% python3 -q
>>> import numpy as np
>>> np.set_printoptions(precision=2, suppress=True, linewidth=140, legacy="1.25")
>>> def rnd(a):
...     return np.round(a, 2) + 0
... 
>>> A = np.loadtxt("arr.csv", delimiter=",")
>>> rnd(A)
array([[ 1.5 ,  0.37,  0.35, -0.19, -0.04, -0.03, -0.4 , -0.08, -0.39, -0.25, -0.04,  0.02, -0.03,  0.47],
       [ 0.37,  1.08, -0.11,  0.41, -0.15,  0.26, -0.24,  0.14, -0.07,  0.27,  0.  ,  0.55, -0.4 ,  0.19],
       [ 0.35, -0.11,  1.38, -0.13,  0.4 ,  0.07,  0.2 , -0.15,  0.1 ,  0.33, -0.19, -0.15, -0.14, -0.2 ],
       [-0.19,  0.41, -0.13,  1.34,  0.34,  0.01, -0.28, -0.27, -0.5 , -0.19, -0.37,  0.03,  0.07, -0.19],
       [-0.04, -0.15,  0.4 ,  0.34,  2.17, -0.23,  0.1 , -0.05,  0.2 , -0.11, -0.33,  0.15,  0.03, -0.32],
       [-0.03,  0.26,  0.07,  0.01, -0.23,  0.92, -0.32,  0.35,  0.38, -0.13, -0.19,  0.32,  0.12,  0.32],
       [-0.4 , -0.24,  0.2 , -0.28,  0.1 , -0.32,  1.46,  0.  ,  0.  , -0.37,  0.7 ,  0.04, -0.57, -0.06],
       [-0.08,  0.14, -0.15, -0.27, -0.05,  0.35,  0.  ,  1.19, -0.43,  0.35,  0.38,  0.51,  0.38,  0.2 ],
       [-0.39, -0.07,  0.1 , -0.5 ,  0.2 ,  0.38,  0.  , -0.43,  1.62, -0.3 ,  0.3 ,  0.08, -0.08, -0.19],
       [-0.25,  0.27,  0.33, -0.19, -0.11, -0.13, -0.37,  0.35, -0.3 ,  1.58, -0.42, -0.03,  0.  ,  0.11],
       [-0.04,  0.  , -0.19, -0.37, -0.33, -0.19,  0.7 ,  0.38,  0.3 , -0.42,  1.62,  0.14,  0.41,  0.21],
       [ 0.02,  0.55, -0.15,  0.03,  0.15,  0.32,  0.04,  0.51,  0.08, -0.03,  0.14,  0.68, -0.29, -0.17],
       [-0.03, -0.4 , -0.14,  0.07,  0.03,  0.12, -0.57,  0.38, -0.08,  0.  ,  0.41, -0.29,  1.18,  0.33],
       [ 0.47,  0.19, -0.2 , -0.19, -0.32,  0.32, -0.06,  0.2 , -0.19,  0.11,  0.21, -0.17,  0.33,  1.29]])
>>> f, r1 = A[4], A[10]
>>> rnd(f @ f)
5.37
>>> p = (f @ r1) / (f @ f) * f
>>> rnd(r1 - p)
array([-0.05, -0.04, -0.09, -0.29,  0.19, -0.24,  0.73,  0.37,  0.35, -0.45,  1.54,  0.17,  0.42,  0.13])
>>> rnd(np.linalg.norm(f + r1) ** 2 + np.linalg.norm(f - r1) ** 2)
18.91
>>> vals, vecs = np.linalg.eigh(A)
>>> vec = np.array([1, 0, 3, 0, 1, 0, 3, -3, 3, -3, -2, -1, 3, -2])
>>> rnd(vec @ A @ vec / (vec @ vec)), rnd(vals[0]), rnd(vals[-1])
(1.54, 0.0, 3.0)
>>> rnd(np.abs(A).sum(axis=1).max()), rnd(np.abs(vals).max())
(5.31, 3.0)
>>> rank = np.linalg.matrix_rank(A)
>>> rank
10
>>> ns = np.linalg.svd(A)[2][rank:].T
>>> [int(np.linalg.matrix_rank(A[:, :j + 1])) for j in range(14)]
[1, 2, 3, 4, 5, 6, 7, 8, 9, 10, 10, 10, 10, 10]
>>> np.linalg.matrix_rank(A.T @ A), np.linalg.matrix_rank(A @ A.T)
(10, 10)
>>> [int(np.linalg.matrix_rank(np.delete(A, i, axis=0))) for i in range(14)]
[10, 10, 10, 10, 10, 10, 10, 10, 10, 10, 10, 10, 10, 10]
>>> np.allclose(A @ ns, 0)
True
>>> ns.shape
(14, 4)
>>> [int(np.linalg.matrix_rank(A[:i])) for i in range(1, len(A) + 1)]
[1, 2, 3, 4, 5, 6, 7, 8, 9, 10, 10, 10, 10, 10]
